>>> import numpy as np
>>> np.set_printoptions(suppress=True, linewidth=100)
>>> rd = lambda a: np.round(a, 2) + 0
>>> mat = np.load("w.npy")
>>> rd(mat)
array([[-0.18,  0.4 ,  0.31,  0.84],
       [-0.29, -0.14,  0.89, -0.33],
       [ 0.39, -0.81,  0.15,  0.41],
       [ 0.86,  0.41,  0.29, -0.12]])
>>> vec = np.array([0, 1, 3, -1])
>>> rd(np.linalg.det(mat))
np.float64(-1.0)
>>> rng = np.random.default_rng(309742)
>>> out = mat + rng.integers(-2, 3, (4, 2)) @ rng.integers(-2, 3, (2, 4))
>>> rd(out)
array([[-6.18, -1.6 , -3.69,  0.84],
       [-4.29, -0.14, -1.11, -1.33],
       [-5.61, -2.81, -3.85,  0.41],
       [-4.14, -2.59, -3.71,  0.88]])
>>> np.linalg.matrix_rank(out - mat, tol=1e-8)
np.int64(2)
>>> rd(np.linalg.svd(out - mat, compute_uv=False))
array([13.37,  2.31,  0.  ,  0.  ])
>>> np.abs(out - mat).sum(axis=1)
array([12.,  7., 12., 13.])
>>> O = mat.astype(float).copy()
>>> for j in range(4):
...     O[:, j] -= O[:, :j] @ (O[:, :j].T @ O[:, j])
...     O[:, j] /= np.linalg.norm(O[:, j])
... 
>>> rd(O.T @ mat)
array([[1., 0., 0., 0.],
       [0., 1., 0., 0.],
       [0., 0., 1., 0.],
       [0., 0., 0., 1.]])
>>> O, R = np.linalg.qr(mat)
>>> rd(np.abs(np.diag(R)))
array([1., 1., 1., 1.])
>>> rd(O.T @ O)
array([[1., 0., 0., 0.],
       [0., 1., 0., 0.],
       [0., 0., 1., 0.],
       [0., 0., 0., 1.]])
>>> rd(O @ R)
array([[-0.18,  0.4 ,  0.31,  0.84],
       [-0.29, -0.14,  0.89, -0.33],
       [ 0.39, -0.81,  0.15,  0.41],
       [ 0.86,  0.41,  0.29, -0.12]])
>>> np.trace(O @ O.T)
np.float64(4.0)
>>> rd(abs(R[0, 0])), rd(np.linalg.norm(mat[:, 0]))
(np.float64(1.0), np.float64(1.0))
>>> m1 = np.array([[4.1, 3.0, 4.0, 0.0],
...     [1.0, 2.1, 4.0, 4.0],
...     [1.0, 5.0, 5.1, 0.0],
...     [4.0, 3.0, 4.0, 0.1]])
>>> m1
array([[4.1, 3. , 4. , 0. ],
       [1. , 2.1, 4. , 4. ],
       [1. , 5. , 5.1, 0. ],
       [4. , 3. , 4. , 0.1]])
>>> z = rng.permutation(4)
>>> z
array([0, 2, 1, 3])
>>> out = m1[z][:, z]
>>> np.allclose(out, m1)
False
>>> np.diag(out)
array([4.1, 5.1, 2.1, 0.1])
>>> data = np.array([[0.0, 0.0], [0.0, 2.0]])
>>> data
array([[0., 0.],
       [0., 2.]])
>>> out = np.array([[0, 2, 0], [0, -1, 1]])
>>> C = np.kron(out, data)
>>> rd(np.linalg.norm(C, 2)), rd(np.linalg.norm(out, 2) * np.linalg.norm(data, 2))
(np.float64(4.58), np.float64(4.58))
>>> C.shape
(4, 6)
>>> np.linalg.matrix_rank(C)
np.int64(2)
>>> np.unique(data.round(6), axis=0).shape
(2, 2)
>>> np.allclose(data[:-1].T @ np.linalg.lstsq(data[:-1].T, data[-1])[0], data[-1])
False
>>> gram = mat.T @ mat
>>> np.trace(gram), (mat ** 2).sum()
(np.float64(4.0), np.float64(4.0))
>>> rd(np.linalg.svd(mat, compute_uv=False) ** 2)
array([1., 1., 1., 1.])
>>> np.linalg.matrix_rank(gram)
np.int64(4)
>>> rd(gram)
array([[1., 0., 0., 0.],
       [0., 1., 0., 0.],
       [0., 0., 1., 0.],
       [0., 0., 0., 1.]])
>>> np.kron(np.eye(2, dtype=int), data)
array([[0., 0., 0., 0.],
       [0., 2., 0., 0.],
       [0., 0., 0., 0.],
       [0., 0., 0., 2.]])
>>> np.poly(data)
array([ 1., -2.,  0.])
>>> rd(np.linalg.eigvals(data))
array([0., 2.])
>>> np.einsum("ij,ji->", data, data)
np.float64(4.0)
>>> E = np.triu(rng.random((2, 2)) < 1.2, 1).astype(int)
>>> E = E + E.T
>>> E
array([[0, 1],
       [1, 0]])
>>> ev, vecs = np.linalg.eigh(E)
>>> rd(np.abs(vecs[:, -1]))
array([0.71, 0.71])
>>> np.abs(vecs[:, -1]).round(6).argmax()
np.int64(0)
>>> rd(np.linalg.eigvalsh(E + -2 * np.eye(2)))
array([-3., -1.])
>>> rd(np.linalg.svd(E, compute_uv=False))
array([1., 1.])
>>> rd(vecs.T @ E @ vecs)
array([[-1.,  0.],
       [ 0.,  1.]])
>>> (ev > 1e-8).sum(), (ev < -1e-8).sum()
(np.int64(1), np.int64(1))
>>> E @ E
array([[1, 0],
       [0, 1]])
>>> low = np.diag(E.sum(axis=1)) - E
>>> rd(np.linalg.eigvalsh(low))
array([0., 2.])
>>> vec = np.array([2, 1])
>>> E @ np.eye(2)[0]
array([0., 1.])
>>> E @ vec
array([1, 2])
>>> (E * vec).sum(axis=1)
array([1, 2])
>>> (E @ vec).argmax()
np.int64(1)
>>> np.einsum("ij,j->i", E, vec)
array([1, 2])
>>> E @ np.ones(2)
array([1., 1.])
>>> E @ (2 * vec)
array([2, 4])
>>> feats = np.array([[3, 3, 3], [3, 6, 6], [3, 6, 9]])
>>> feats
array([[3, 3, 3],
       [3, 6, 6],
       [3, 6, 9]])
>>> ev, vecs = np.linalg.eigh(feats)
>>> rd(ev)
array([ 0.92,  1.93, 15.15])
>>> rd(np.abs(vecs[:, -1]))
array([0.33, 0.59, 0.74])
>>> rd(np.linalg.eigvalsh(feats + -3 * np.eye(3)))
array([-2.08, -1.07, 12.15])
>>> proj = np.triu(np.array([[4, 1, 5], [6, 4, 4], [8, 4, 4]]), 1) + np.eye(3)
>>> out = proj @ feats @ np.linalg.inv(proj)
>>> proj @ feats - feats @ proj
array([[ 18.,  33.,  24.],
       [ 12.,  21.,  -3.],
       [  0.,  -3., -39.]])
>>> z = rng.permutation(3)
>>> z
array([1, 2, 0])
>>> out = feats[z][:, z]
>>> np.diag(out)
array([6, 9, 3])
>>> rd(np.sort(np.abs(np.linalg.eigvals(out))))
array([ 0.92,  1.93, 15.15])
>>> np.allclose(out, feats)
False
>>> np.trace(out)
np.int64(18)
>>> ev, vecs = np.linalg.eig(feats)
>>> rd(np.sort(np.linalg.eigvals(feats.T)))
array([ 0.92,  1.93, 15.15])
>>> rd(feats @ vecs[:, 0] - ev[0] * vecs[:, 0])
array([0., 0., 0.])
>>> rd(np.prod(ev))
np.float64(27.0)
>>> vec = np.ones(3)
>>> for _ in range(4):
...     vec = feats @ vec
...     vec /= np.linalg.norm(vec)
...     print(round(vec @ feats @ vec, 2))
... 
15.13
15.15
15.15
15.15
>>> rd(np.linalg.eigvalsh(feats)[-1])
np.float64(15.15)
>>> A = np.tril(np.array([[-2, 3, 1], [3, 2, -1], [0, 3, 0]]), -1) + np.eye(3, dtype=int)
>>> A
array([[1, 0, 0],
       [3, 1, 0],
       [0, 3, 1]])
>>> rd(np.abs(np.linalg.svd(A)[2][-1]))
array([0.09, 0.31, 0.95])
>>> rd(np.linalg.norm(A, 2) / np.linalg.norm(A))
np.float64(0.8)
>>> np.linalg.cond(A) > 100
np.False_
>>> out = np.array([[-1, -3, -1], [1, 1, 5], [-2, -2, -1]])
>>> np.linalg.matrix_rank(np.vstack([A, out.T]))
np.int64(3)
>>> out = np.linalg.inv(A)
>>> out
array([[ 1.,  0.,  0.],
       [-3.,  1.,  0.],
       [ 9., -3.,  1.]])
>>> rd(np.linalg.cond(A))
np.float64(36.91)
>>> (np.abs(out) > 1e-9).astype(int)
array([[1, 0, 0],
       [1, 1, 0],
       [1, 1, 1]])
>>> rd(np.linalg.det(A) * np.linalg.det(out))
np.float64(1.0)
>>> rd(np.linalg.inv(out))
array([[1., 0., 0.],
       [3., 1., 0.],
       [0., 3., 1.]])
>>> rd(np.linalg.slogdet(A)[0])
np.float64(1.0)
>>> A @ out
array([[1., 0., 0.],
       [0., 1., 0.],
       [0., 0., 1.]])
>>> rd(np.linalg.det(A) * out)
array([[ 1.,  0.,  0.],
       [-3.,  1.,  0.],
       [ 9., -3.,  1.]])
>>> M = np.load("data.npy")
>>> M
array([[0, 1, 1, 0],
       [1, 0, 1, 0],
       [1, 1, 0, 0],
       [0, 0, 0, 0]])
>>> ev, vecs = np.linalg.eigh(M)
>>> np.abs(vecs[:, -1]).round(6).argmax()
np.int64(0)
>>> rd(np.linalg.eigvalsh(M + 4 * np.eye(4)))
array([3., 3., 4., 6.])
>>> (ev > 1e-8).sum(), (ev < -1e-8).sum()
(np.int64(1), np.int64(2))
>>> ev.sum(), np.trace(M)
(np.float64(0.0), np.int64(0))
>>> rd(np.linalg.eigvalsh(M @ M))
array([0., 1., 1., 4.])
>>> np.unique(ev.round(6) + 0, return_counts=True)[1]
array([2, 1, 1])
>>> rd(ev)
array([-1., -1.,  0.,  2.])
>>> rank = np.linalg.matrix_rank(M)
>>> rank
np.int64(3)
>>> ns = np.linalg.svd(M)[2][rank:].T
>>> [int(np.linalg.matrix_rank(np.delete(M, i, axis=0))) for i in range(4)]
[2, 2, 2, 3]
>>> ns[:, 0] / ns[np.abs(ns[:, 0]).round(6).argmax(), 0]
array([0., 0., 0., 1.])
>>> [int(np.linalg.matrix_rank(M[:, :j + 1])) for j in range(4)]
[1, 2, 3, 3]
>>> M @ M
array([[2, 1, 1, 0],
       [1, 2, 1, 0],
       [1, 1, 2, 0],
       [0, 0, 0, 0]])
>>> np.trace(M @ M @ M) // 6
np.int64(1)
>>> np.argwhere(np.triu(M))
array([[0, 1],
       [0, 2],
       [1, 2]])
>>> M.sum(axis=0)
array([2, 2, 2, 0])
>>> low = np.diag(M.sum(axis=1)) - M
>>> np.linalg.matrix_rank(low)
np.int64(2)
>>> round(np.linalg.det(low[1:, 1:]))
0
>>> (np.linalg.eigvalsh(low) < 1e-8).sum()
np.int64(2)
>>> low @ np.ones(4)
array([0., 0., 0., 0.])
>>> rd(np.sort(np.linalg.eigvals(M).real))
array([-1., -1.,  0.,  2.])
>>> M @ M
array([[2, 1, 1, 0],
       [1, 2, 1, 0],
       [1, 1, 2, 0],
       [0, 0, 0, 0]])
>>> rd(np.linalg.det(M))
np.float64(0.0)
>>> (np.linalg.matrix_power((M != 0) + (M.T != 0) + np.eye(4), 4) > 0).astype(int)
array([[1, 1, 1, 0],
       [1, 1, 1, 0],
       [1, 1, 1, 0],
       [0, 0, 0, 1]])
>>> rd(np.linalg.norm(M[1], 1)), rd(np.linalg.norm(M[1], np.inf))
(np.float64(2.0), np.float64(1.0))
>>> rd(np.linalg.norm(M, 1)), rd(np.linalg.norm(M, np.inf))
(np.float64(2.0), np.float64(2.0))
>>> J = np.array([[2, -3, 1, 2], [-2, 3, -3, 2], [3, 1, 1, 1], [-2, 2, 1, 1]]) * (rng.random((4, 4)) < 0.3)
>>> J
array([[ 0,  0,  1,  0],
       [-2,  3, -3,  2],
       [ 0,  0,  0,  0],
       [ 0,  0,  1,  1]])
>>> out = np.array([[1, 2, 0], [1, 0, 2], [0, 0, 2], [2, 1, 3]])
>>> np.einsum("ij,ij->i", J, J)
array([ 1, 26,  0,  2])
>>> np.einsum("ik,kj->ji", J, out)
array([[ 0,  5,  0,  2],
       [ 0, -2,  0,  1],
       [ 2,  6,  0,  5]])
>>> np.einsum("ik,kj->ij", J, out)
array([[ 0,  0,  2],
       [ 5, -2,  6],
       [ 0,  0,  0],
       [ 2,  1,  5]])
>>> np.einsum("ij->j", J)
array([-2,  3, -1,  3])
>>> np.linalg.matrix_rank(np.vstack([J, out.T]))
np.int64(4)
>>> Uu, sig, Vh = np.linalg.svd(J)
>>> np.argmax(sig[:-1] / (sig[1:] + 1e-6)) + 1
np.int64(3)
>>> rd(sig)
array([5.14, 1.55, 0.45, 0.  ])
>>> out = Uu[:, :3] @ np.diag(sig[:3]) @ Vh[:3]
>>> np.linalg.matrix_rank(out)
np.int64(3)
>>> rd(np.abs(J - out).max())
np.float64(0.0)
>>> rd(np.linalg.norm(J - out) / np.linalg.norm(J))
np.float64(0.0)
